>>> import numpy as np
>>> np.set_printoptions(suppress=True, linewidth=120)
>>> out = np.array([[-2, 1], [0, -2]])
>>> arr = np.tile(out, (2, 2))
>>> arr
array([[-2,  1, -2,  1],
       [ 0, -2,  0, -2],
       [-2,  1, -2,  1],
       [ 0, -2,  0, -2]])
>>> # row 2 repeats row 0
>>> print(np.kron(np.eye(2, dtype=int), arr))
[[-2  1 -2  1  0  0  0  0]
 [ 0 -2  0 -2  0  0  0  0]
 [-2  1 -2  1  0  0  0  0]
 [ 0 -2  0 -2  0  0  0  0]
 [ 0  0  0  0 -2  1 -2  1]
 [ 0  0  0  0  0 -2  0 -2]
 [ 0  0  0  0 -2  1 -2  1]
 [ 0  0  0  0  0 -2  0 -2]]
>>> round(np.linalg.eigvals(arr).sum().real, 2)
np.float64(-8.0)
>>> round(float(np.linalg.det(arr[::-1])), 2)
0.0
>>> J = np.load("run0.npy")
>>> J
array([[-3. ,  0.6, -0.2, -0.4, -0.4],
       [ 0.6, -0.2, -1.9,  1.1,  0. ],
       [-0.2,  0.4,  1.4, -1.4,  0.8],
       [ 0.4,  0.9, -1. ,  1.5,  0.6]])
>>> U, sig, vt = np.linalg.svd(J, full_matrices=False)
>>> np.round(vt @ vt.T, 2) + 0
array([[1., 0., 0., 0.],
       [0., 1., 0., 0.],
       [0., 0., 1., 0.],
       [0., 0., 0., 1.]])
>>> U.shape, sig.shape, vt.shape
((4, 4), (4,), (4, 5))
>>> print((sig > 1e-8).sum())
4
>>> np.round(sig / sig[0], 2)
array([1.  , 0.78, 0.38, 0.17])
>>> feats = np.loadtxt("case18.csv", delimiter=",")
>>> feats
array([[ 0.9 , -0.45,  8.69, -1.05],
       [ 0.05,  0.62,  4.91, -2.47],
       [-0.14,  0.1 , 14.43, -7.99],
       [-0.99, -0.24,  3.91, -4.47]])
>>> rng = np.random.default_rng(929436)
>>> out = feats + rng.integers(-2, 3, (4, 2)) @ rng.integers(-2, 3, (2, 4))
>>> out.round(2)
array([[ 0.9 ,  2.55,  6.69, -4.05],
       [ 0.05, -4.38, 10.91, -1.47],
       [-0.14,  6.1 ,  6.43, -7.99],
       [-0.99,  2.76, -0.09, -4.47]])
>>> print(np.round(np.linalg.svd(out - feats, compute_uv=False), 2) + 0)
[14.12  3.1   0.    0.  ]
>>> print(out - feats)
[[ 0.  3. -2. -3.]
 [ 0. -5.  6.  1.]
 [ 0.  6. -8.  0.]
 [ 0.  3. -4.  0.]]
>>> hat = np.triu(np.array([[0, 3, 0, 2], [1, -2, 2, 3], [-2, -2, -1, 0], [2, 3, -3, 2]]), 1) + np.eye(4)
>>> out = hat @ feats @ np.linalg.inv(hat)
>>> round(float(np.linalg.det(out)), 2)
10.71
>>> np.round(np.trace(out), 2), np.trace(feats)
(np.float64(11.48), np.float64(11.48))
>>> np.linalg.matrix_rank(out)
np.int64(4)
>>> np.round(np.poly(out), 2)
array([  1.  , -11.48, -18.45,  -4.59,  10.71])
>>> x0 = np.array([1, 1, 0, 0])
>>> target = feats @ x0
>>> target.round(2)
array([ 0.45,  0.67, -0.04, -1.23])
>>> np.round(np.linalg.solve(feats, feats[:, 3]), 2) + 0
array([0., 0., 0., 1.])
>>> np.round(np.linalg.solve(feats, target), 2) + 0
array([1., 1., 0., 0.])
>>> out = np.linalg.invert(feats)
Traceback (most recent call last):
  File "<python-input-34>", line 1, in <module>
    out = np.linalg.invert(feats)
          ^^^^^^^^^^^^^^^^
AttributeError: module 'numpy.linalg' has no attribute 'invert'
>>> out = np.linalg.inv(feats)
>>> (np.abs(out) > 1e-9).astype(int)
array([[1, 1, 1, 1],
       [1, 1, 1, 1],
       [1, 1, 1, 1],
       [1, 1, 1, 1]])
>>> np.round(np.linalg.inv(out), 2)
array([[ 0.9 , -0.45,  8.69, -1.05],
       [ 0.05,  0.62,  4.91, -2.47],
       [-0.14,  0.1 , 14.43, -7.99],
       [-0.99, -0.24,  3.91, -4.47]])
>>> np.allclose(out, feats.T)
False
>>> print(round(float(np.linalg.det(feats) * np.linalg.det(out)), 2))
1.0
>>> print(np.round(np.linalg.slogdet(feats)[0], 2))
1.0
>>> F = np.array([[0, 2, 2], [2, 0, 2], [2, 2, 0]])
>>> np.allclose(F, F.T)
True
>>> print(np.linalg.matrix_power(F, 2))
[[8 4 4]
 [4 8 4]
 [4 4 8]]
>>> np.linalg.determinant(F)
Traceback (most recent call last):
  File "<python-input-44>", line 1, in <module>
    np.linalg.determinant(F)
    ^^^^^^^^^^^^^^^^^^^^^
AttributeError: module 'numpy.linalg' has no attribute 'determinant'
>>> (F + F.T) / 2
array([[0., 2., 2.],
       [2., 0., 2.],
       [2., 2., 0.]])
>>> E = np.load("test5.npy")
>>> E
array([[-0.03, -0.17,  0.12,  0.03, -0.01],
       [ 0.33,  1.87, -1.32, -0.33,  0.11],
       [-0.06, -0.34,  0.24,  0.06, -0.02],
       [-0.09, -0.51,  0.36,  0.09, -0.03]])
>>> # rows and columns are dependent
>>> U, sig, vt = np.linalg.svd(E)
>>> evecs = vt[:(sig > 1e-8).sum()]
>>> x0 = E[2] + 4 * E[0] + rng.integers(2) * np.eye(5)[4]
>>> x0
array([-0.18, -1.02,  0.72,  0.18,  0.94])
>>> np.allclose(evecs.T @ evecs @ x0, x0)
False
>>> print(np.round(evecs.T @ evecs, 2) + 0)
[[ 0.02  0.11 -0.08 -0.02  0.01]
 [ 0.11  0.64 -0.45 -0.11  0.04]
 [-0.08 -0.45  0.32  0.08 -0.03]
 [-0.02 -0.11  0.08  0.02 -0.01]
 [ 0.01  0.04 -0.03 -0.01  0.  ]]
>>> np.round(np.diag(evecs.T @ evecs), 2) + 0
array([0.02, 0.64, 0.32, 0.02, 0.  ])
